$ python3 -q
>>> import numpy as np
>>> np.set_printoptions(precision=2, suppress=True, linewidth=100, sign=" ")
>>> data = np.load("test15.npy")
>>> print(data)
[[ 0.69  6.91  7.19]
 [ 4.86 -1.57 -8.6 ]
 [-5.19 -1.25 -8.45]
 [-0.52 -9.48 -3.13]
 [ 1.72 -5.04  8.46]
 [ 6.49 -4.15 -6.37]
 [ 1.31 -9.77 -1.71]
 [ 9.62 -0.63  2.66]
 [ 3.55 -9.35 -0.15]
 [-6.74 -5.39 -5.04]]
>>> Xs = data - data.mean(axis=0)
>>> V = np.linalg.svd(Xs)[2][:1]
>>> other = Xs - Xs @ V.T @ V
>>> print(np.diag(V.T @ V))
[ 0.13  0.18  0.69]
>>> print(np.cov(Xs @ V.T, rowvar=False))
43.8009605482856
>>> print(np.linalg.norm(other, axis=1).round(6).argmax())
0
>>> print(other.std(axis=0))
[ 4.17  4.1   2.41]
>>> q, R = np.linalg.qr(data)
>>> print(q @ R)
[[ 0.69  6.91  7.19]
 [ 4.86 -1.57 -8.6 ]
 [-5.19 -1.25 -8.45]
 [-0.52 -9.48 -3.13]
 [ 1.72 -5.04  8.46]
 [ 6.49 -4.15 -6.37]
 [ 1.31 -9.77 -1.71]
 [ 9.62 -0.63  2.66]
 [ 3.55 -9.35 -0.15]
 [-6.74 -5.39 -5.04]]
>>> print(np.abs(np.diag(R)))
[ 15.77  19.73  17.32]
>>> hat = data @ np.linalg.solve(data.T @ data, data.T)
>>> print(np.diag(hat))
[ 0.2   0.37  0.28  0.24  0.39  0.33  0.25  0.38  0.27  0.3 ]
>>> print(hat @ data[:, 2])
[ 7.19 -8.6  -8.45 -3.13  8.46 -6.37 -1.71  2.66 -0.15 -5.04]
>>> print(np.round(np.linalg.eigvalsh(hat), 2) + 0)
[ 0.  0.  0.  0.  0.  0.  0.  1.  1.  1.]
>>> print(round(float(np.trace(hat)), 2))
3.0
>>> other = np.c_[data[:, :1] @ np.array([[-1]]), np.array([0, 3, 5, 0, 1, 1, 5, 4, 5, 3])]
>>> print(other)
[[-0.69  0.  ]
 [-4.86  3.  ]
 [ 5.19  5.  ]
 [ 0.52  0.  ]
 [-1.72  1.  ]
 [-6.49  1.  ]
 [-1.31  5.  ]
 [-9.62  4.  ]
 [-3.55  5.  ]
 [ 6.74  3.  ]]
>>> print(np.round(np.linalg.lstsq(data, other[:, 0])[0], 2) + 0)
[-1.  0.  0.]
>>> print(np.linalg.matrix_rank(np.c_[data, other]))
4
>>> d = np.linalg.norm(data[:, None] - data[None], axis=-1)
>>> print(np.linalg.matrix_rank(d ** 2))
5
>>> print(np.unravel_index(d.round(6).argmax(), d.shape))
(np.int64(0), np.int64(3))
>>> print(d.mean(axis=1).argmax())
0
>>> print(np.flatnonzero(d[1] < d.mean() / 2))
[ 1  5]
>>> print((d + 1e9 * np.eye(10)).round(6).argmin(axis=1))
[ 4  5  9  6  8  1  3  5  6  2]
>>> print(d[:5, :5])
[[  0.    18.4   18.59  19.41  12.06]
 [ 18.4    0.    10.06  11.02  17.69]
 [ 18.59  10.06   0.    10.86  18.66]
 [ 19.41  11.02  10.86   0.    12.61]
 [ 12.06  17.69  18.66  12.61   0.  ]]
>>> print(np.linalg.norm(data - data.mean(axis=0), axis=1))
[ 13.96   8.17  10.07   6.11  10.03   6.91   5.81   9.66   5.89   9.15]
>>> print(d.shape)
(10, 10)
>>> print(np.linalg.norm(data, axis=1))
[ 10.    10.    10.    10.    10.    10.    10.    10.    10.     9.99]
>>> m1 = np.array([[0, -1, -2, 5, -3],
...     [0, 0, 5, 4, -1],
...     [0, 0, 0, -5, -1],
...     [0, 0, 0, 0, 0],
...     [0, 0, 0, 0, 0]])
>>> # triangular
>>> u = np.array([-1, 5])
>>> print(np.cross(m1[1, :3], m1[3, :3]))
[ 0  0  0]
>>> print(np.correlate(m1[1], m1[3], "full"))
[ 0  0  0  0  0  0  0  0  0]
>>> print(np.array([np.convolve(row, u, "same") for row in m1]))
[[  0   1  -3 -15  28]
 [  0   0  -5  21  21]
 [  0   0   0   5 -24]
 [  0   0   0   0   0]
 [  0   0   0   0   0]]
>>> print(np.convolve(m1[1], u))
[ 0  0 -5 21 21 -5]
>>> rank = np.linalg.matrix_rank(m1)
>>> print(rank)
3
>>> ns = np.linalg.svd(m1)[2][rank:].T
>>> print(np.allclose(m1 @ ns, 0))
True
>>> print([int(np.linalg.matrix_rank(m1[:i])) for i in range(1, len(m1) + 1)])
[1, 2, 3, 3, 3]
>>> print(np.round(m1 @ ns, 2) + 0)
[[ 0.  0.]
 [ 0.  0.]
 [ 0.  0.]
 [ 0.  0.]
 [ 0.  0.]]
>>> arr = np.minimum.outer(np.arange(1, 5), np.arange(1, 5)) * -2
>>> print(arr)
[[-2 -2 -2 -2]
 [-2 -4 -4 -4]
 [-2 -4 -6 -6]
 [-2 -4 -6 -8]]
>>> # equal to its transpose
>>> print(np.linalg.matrix_power(arr, 4))
[[  3936   7392   9952  11312]
 [  7392  13888  18704  21264]
 [  9952  18704  25200  28656]
 [ 11312  21264  28656  32592]]
>>> print((arr + arr.T) / 2)
[[-2. -2. -2. -2.]
 [-2. -4. -4. -4.]
 [-2. -4. -6. -6.]
 [-2. -4. -6. -8.]]
>>> print(np.allclose(arr @ arr.T, arr.T @ arr))
True
>>> print(np.trace(arr))
-20
>>> print(np.sort(np.abs(np.linalg.eigvals(arr))))
[  0.57   0.85   2.    16.58]
>>> x0 = np.array([2, 2, 0, 1])
>>> target = arr @ x0
>>> print(target)
[-10 -16 -18 -20]
>>> print(np.linalg.solve(arr, arr[:, 2]))
[-0. -0.  1. -0.]
>>> print(np.linalg.solve(arr.T, arr[3]))
[-0. -0. -0.  1.]
>>> q, V = np.linalg.qr(data[:, :2])[0], np.linalg.qr(data[:, 2:])[0]
>>> sig = np.linalg.svd(q.T @ V, compute_uv=False)
>>> print(np.round(np.linalg.norm(q @ q.T - V @ V.T, 2), 2))
1.0
>>> print(sig)
[ 0.39]
>>> F = np.load("case7.npy")
>>> print(F)
[[  3   3   3   1   2   4]
 [  8   5   4   5   6   4]
 [ 12   5   9   6  10   8]
 [ 12   6  10   6  12  10]
 [ 16  10  15   9  17  13]
 [ 21  13  20  11  18  15]
 [ 23  13  21  12  19  18]
 [ 28  13  22  15  19  18]
 [ 28  18  27  20  21  21]
 [ 32  23  30  22  23  26]
 [ 34  28  31  26  23  27]
 [ 35  30  36  31  24  27]
 [ 36  34  38  31  25  31]
 [ 39  36  39  33  25  36]
 [ 44  37  43  38  25  40]
 [ 47  37  48  43  30  42]
 [ 47  39  49  45  35  43]
 [ 51  43  54  48  36  44]
 [ 54  44  54  53  40  47]
 [ 57  48  54  53  41  51]
 [ 60  50  59  57  46  56]]
>>> W1 = np.array([[1, 3], [3, -1], [-3, 3], [-1, 2], [-2, 2], [2, -3]])
>>> coef = np.array([-1, 2])
>>> act = np.maximum(F @ W1 + coef, 0)
>>> print((act > 0).astype(int))
[[ 1  1]
 [ 1  1]
 [ 0  1]
 [ 0  1]
 [ 0  1]
 [ 0  1]
 [ 0  1]
 [ 0  1]
 [ 0  1]
 [ 0  1]
 [ 1  1]
 [ 0  1]
 [ 1  1]
 [ 1  1]
 [ 1  1]
 [ 0  1]
 [ 0  1]
 [ 0  1]
 [ 0  1]
 [ 1  1]
 [ 0  1]]
>>> C = np.array([[-5, -5], [6, 6]])
>>> print(W1 @ C)
[[ 13  13]
 [-21 -21]
 [ 33  33]
 [ 17  17]
 [ 22  22]
 [-28 -28]]
>>> left, sig, VT = np.linalg.svd(F)
>>> print(sig)
[ 361.43   21.06   10.28    7.16    6.92    5.44]
>>> other = left[:, :1] @ np.diag(sig[:1]) @ VT[:1]
>>> print(np.linalg.matrix_rank(F, rtol=0.05))
2
>>> cov = np.cov(F, rowvar=False)
>>> print(np.corrcoef(F.T))
[[ 1.    0.98  0.99  0.99  0.98  0.99]
 [ 0.98  1.    0.99  0.99  0.94  0.99]
 [ 0.99  0.99  1.    0.99  0.97  0.99]
 [ 0.99  0.99  0.99  1.    0.96  0.99]
 [ 0.98  0.94  0.97  0.96  1.    0.97]
 [ 0.99  0.99  0.99  0.99  0.97  1.  ]]
>>> print(np.linalg.eigvalsh(cov)[::-1])
[ 1531.42    10.4      4.09     2.48     2.34     1.42]
>>> print(np.argsort(-F.std(axis=0).round(6), kind="stable"))
[ 3  2  0  5  1  4]
>>> K = np.load("w.npy")
>>> print(K)
[[-1 -2 -2  0]
 [ 0  1 -2  1]
 [-1 -2  2 -2]
 [ 0  0  0 -1]]
>>> q, R = np.linalg.qr(K)
>>> print(np.round(q @ R, 2) + 0)
[[-1. -2. -2.  0.]
 [ 0.  1. -2.  1.]
 [-1. -2.  2. -2.]
 [ 0.  0.  0. -1.]]
>>> print(np.abs(np.diag(R)))
[ 1.41  1.    2.83  1.  ]
>>> print(q.shape, R.shape)
(4, 4) (4, 4)
>>> print(np.round(q.T @ q, 2) + 0)
[[ 1.  0.  0.  0.]
 [ 0.  1.  0.  0.]
 [ 0.  0.  1.  0.]
 [ 0.  0.  0.  1.]]
>>> print(round(np.linalg.det(2 * K), 2), round(np.linalg.det(K), 2))
64.0 4.0
>>> print(np.linalg.eigvals(K))
[ 3.63 -2.14  0.52 -1.  ]
>>> print(np.round(np.linalg.det(K.T), 2))
4.0
>>> print(np.einsum("ii->", K))
1
>>> print(np.round(np.linalg.det(K[::-1]), 2))
4.0
>>> print(np.kron(np.eye(2, dtype=int), K))
[[-1 -2 -2  0  0  0  0  0]
 [ 0  1 -2  1  0  0  0  0]
 [-1 -2  2 -2  0  0  0  0]
 [ 0  0  0 -1  0  0  0  0]
 [ 0  0  0  0 -1 -2 -2  0]
 [ 0  0  0  0  0  1 -2  1]
 [ 0  0  0  0 -1 -2  2 -2]
 [ 0  0  0  0  0  0  0 -1]]
>>> w, V = np.linalg.eig(K)
>>> print(np.sort(np.linalg.eigvals(K.T)))
[-2.14 -1.    0.52  3.63]
>>> print(round(np.prod(w), 2))
4.0
>>> print(np.round(K @ V[:, 0] - w[0] * V[:, 0], 2) + 0)
[ 0.  0.  0.  0.]
>>> u = np.array([-2, -3, 0, 1])
>>> other = K + np.outer(u, np.eye(4)[3])
>>> print(other)
[[-1. -2. -2. -2.]
 [ 0.  1. -2. -2.]
 [-1. -2.  2. -2.]
 [ 0.  0.  0.  0.]]
>>> print(np.round(np.linalg.det(other) / np.linalg.det(K), 2), round(float(1 + np.linalg.solve(K, u)[3]), 2))
0.0 0.0
>>> print(np.linalg.matrix_rank(other - K))
1
>>> other = K / np.linalg.norm(K, axis=1, keepdims=True)
>>> cov = other @ other.T
>>> print((cov - 2 * np.eye(4)).round(6).argmax(axis=1))
[ 1  0  3  2]
>>> print(cov)
[[ 1.    0.27  0.09  0.  ]
 [ 0.27  1.   -0.91 -0.41]
 [ 0.09 -0.91  1.    0.55]
 [ 0.   -0.41  0.55  1.  ]]
>>> J = np.load("m.npy")
>>> print(J.round(2) + 0)
[[-11.2  -13.71  14.63  -6.59  -0.66  19.38   8.58]
 [ -4.95  -5.94   5.93  -2.97  -1.     5.9    2.96]
 [ -3.98  -4.72   4.61  -2.35  -0.98   4.17   2.27]
 [ -0.94  -1.02   0.82  -0.44  -0.48   0.3    0.53]
 [ -0.94  -1.02   0.82  -0.44  -0.48   0.3    0.53]
 [ -0.06  -0.06   0.04  -0.02  -0.04   0.     0.04]
 [ -0.03  -0.03   0.02  -0.01  -0.02   0.     0.02]
 [  0.53   0.5   -0.27   0.12   0.41   0.08  -0.42]
 [  1.43   1.16  -0.37  -0.02   1.31   0.39  -1.59]
 [  1.57   1.25  -0.35  -0.08   1.47   0.42  -1.84]
 [  1.68   1.31  -0.33  -0.13   1.58   0.43  -2.03]
 [  2.13   1.56  -0.23  -0.39   2.08   0.42  -2.95]
 [  3.76   2.38   0.17  -1.58   3.73  -0.72  -6.96]
 [  4.05   2.53   0.22  -1.8    3.98  -1.06  -7.72]
 [  5.61   3.37   0.37  -2.99   5.24  -3.35 -11.95]
 [  9.8    5.87   0.04  -5.87   7.89 -11.55 -23.44]]
>>> # looks like rank 3
>>> Xs = J - J.mean(axis=0)
>>> V = np.linalg.svd(Xs)[2][:3]
>>> other = Xs - Xs @ V.T @ V
>>> print(round(np.linalg.norm(other) / np.linalg.norm(Xs), 2))
0.0
>>> print(np.diag(V.T @ V))
[ 0.29  0.33  0.36  0.24  0.28  0.84  0.67]
>>> print(np.linalg.norm(other, axis=1).round(6).argmax())
0
>>> left, sig, VT = np.linalg.svd(J)
>>> V = VT[:(sig > 1e-8).sum()]
>>> rng = np.random.default_rng(65)
>>> x0 = J[11] + 5 * J[4] + rng.integers(2) * np.eye(7)[0]
>>> print(x0)
[-2.58 -3.55  3.87 -2.58 -0.33  1.93 -0.31]
>>> print(np.allclose(V.T @ V @ x0, x0))
True
>>> print(round(float(np.linalg.norm(x0 - V.T @ V @ x0)), 2))
0.0
>>> rank = np.linalg.matrix_rank(J)
>>> print(rank)
3
>>> ns = np.linalg.svd(J)[2][rank:].T
>>> print(np.round(ns @ ns.T, 2) + 0)
[[ 0.71 -0.29  0.17 -0.09 -0.21 -0.05  0.2 ]
 [-0.29  0.67  0.29 -0.19 -0.14  0.    0.05]
 [ 0.17  0.29  0.64  0.26 -0.03 -0.16  0.15]
 [-0.09 -0.19  0.26  0.76  0.04 -0.01 -0.26]
 [-0.21 -0.14 -0.03  0.04  0.72 -0.27  0.24]
 [-0.05  0.   -0.16 -0.01 -0.27  0.16 -0.19]
 [ 0.2   0.05  0.15 -0.26  0.24 -0.19  0.33]]
>>> print([int(np.linalg.matrix_rank(np.delete(J, i, axis=0))) for i in range(16)])
[3, 3, 3, 3, 3, 3, 3, 3, 3, 3, 3, 3, 3, 3, 3, 3]
>>> C = J[[5, 4]].astype(float)
>>> for _ in range(3):
...     labels = np.linalg.norm(J[:, None] - C, axis=-1).argmin(axis=1)
...     C = np.array([J[labels == j].mean(axis=0) for j in range(2)])
... 
>>> print(labels)
[ 1  1  1  0  0  0  0  0  0  0  0  0  0  0  0  0]
>>> print(np.bincount(labels))
[ 13   3]
>>> cov = np.cov(J, rowvar=False)
>>> print(np.argsort(-J.std(axis=0).round(6), kind="stable"))
[ 6  5  0  1  2  4  3]
>>> print(J.std(axis=0))
[ 4.56  4.4   3.79  2.04  2.46  5.92  7.01]
>>> print(cov.shape)
(7, 7)
>>> print(np.corrcoef(J.T))
[[ 1.    0.97 -0.81  0.16  0.85 -0.94 -0.91]
 [ 0.97  1.   -0.93  0.39  0.7  -0.95 -0.79]
 [-0.81 -0.93  1.   -0.69 -0.39  0.87  0.52]
 [ 0.16  0.39 -0.69  1.   -0.34 -0.26  0.26]
 [ 0.85  0.7  -0.39 -0.34  1.   -0.68 -0.95]
 [-0.94 -0.95  0.87 -0.26 -0.68  1.    0.84]
 [-0.91 -0.79  0.52  0.26 -0.95  0.84  1.  ]]
>>> print(np.round(np.linalg.eigvalsh(cov)[::-1], 2) + 0)
[ 135.42   21.07    2.42    0.      0.      0.      0.  ]
>>> print(np.round(np.corrcoef(J[:, 3], J[:, 0])[0, 1], 2))
0.16
>>> feats = np.loadtxt("arr.csv", delimiter=",")
>>> print(feats)
[[-1.  0.  1.  1.  1. -1.  0.  1.  1. -2.  1. -2.]
 [-1.  0.  2. -2.  0. -2.  1.  1.  0.  2.  0.  1.]
 [-2. -1.  1.  1.  0.  2.  1. -2.  1.  0.  2.  0.]
 [-2.  0. -1. -1.  2. -1. -1.  0.  1.  1.  1. -2.]
 [ 0.  1.  1.  0.  0. -2.  1.  1.  2.  2. -2.  0.]
 [ 1.  2.  1.  1. -2. -1. -2. -2.  2.  1. -1. -1.]
 [-1. -1. -2. -2. -1. -2. -2. -2.  0. -1.  1. -2.]
 [ 0. -1.  0.  0.  2.  0. -1.  0. -1.  2.  1. -1.]
 [-1. -1.  0.  0.  1.  1.  2.  1.  0.  0. -1. -2.]
 [-1. -1.  1.  1. -2. -2. -1.  0. -1.  1. -2.  2.]
 [ 2.  1. -2.  1.  0.  1.  2.  1. -2. -2. -2.  2.]
 [-2. -2.  1. -2.  0.  2.  2.  0.  1.  1.  2. -2.]]
>>> u = np.array([1, 2, 1])
>>> print(np.cross(K[1, :3], K[2, :3]))
[-2  2  1]
>>> print(np.correlate(K[1], K[2], "full"))
[ 0 -2  6 -8  5  0 -1]
>>> print(np.array([np.convolve(row, u, "same") for row in K]))
[[-4 -7 -6 -2]
 [ 1  0 -2  0]
 [-4 -3  0 -2]
 [ 0  0 -1 -2]]
>>> print(np.convolve(K[1], u))
[ 0  1  0 -2  0  1]
>>> print(np.polyval(u, K[1]))
[ 1  4  1  4]
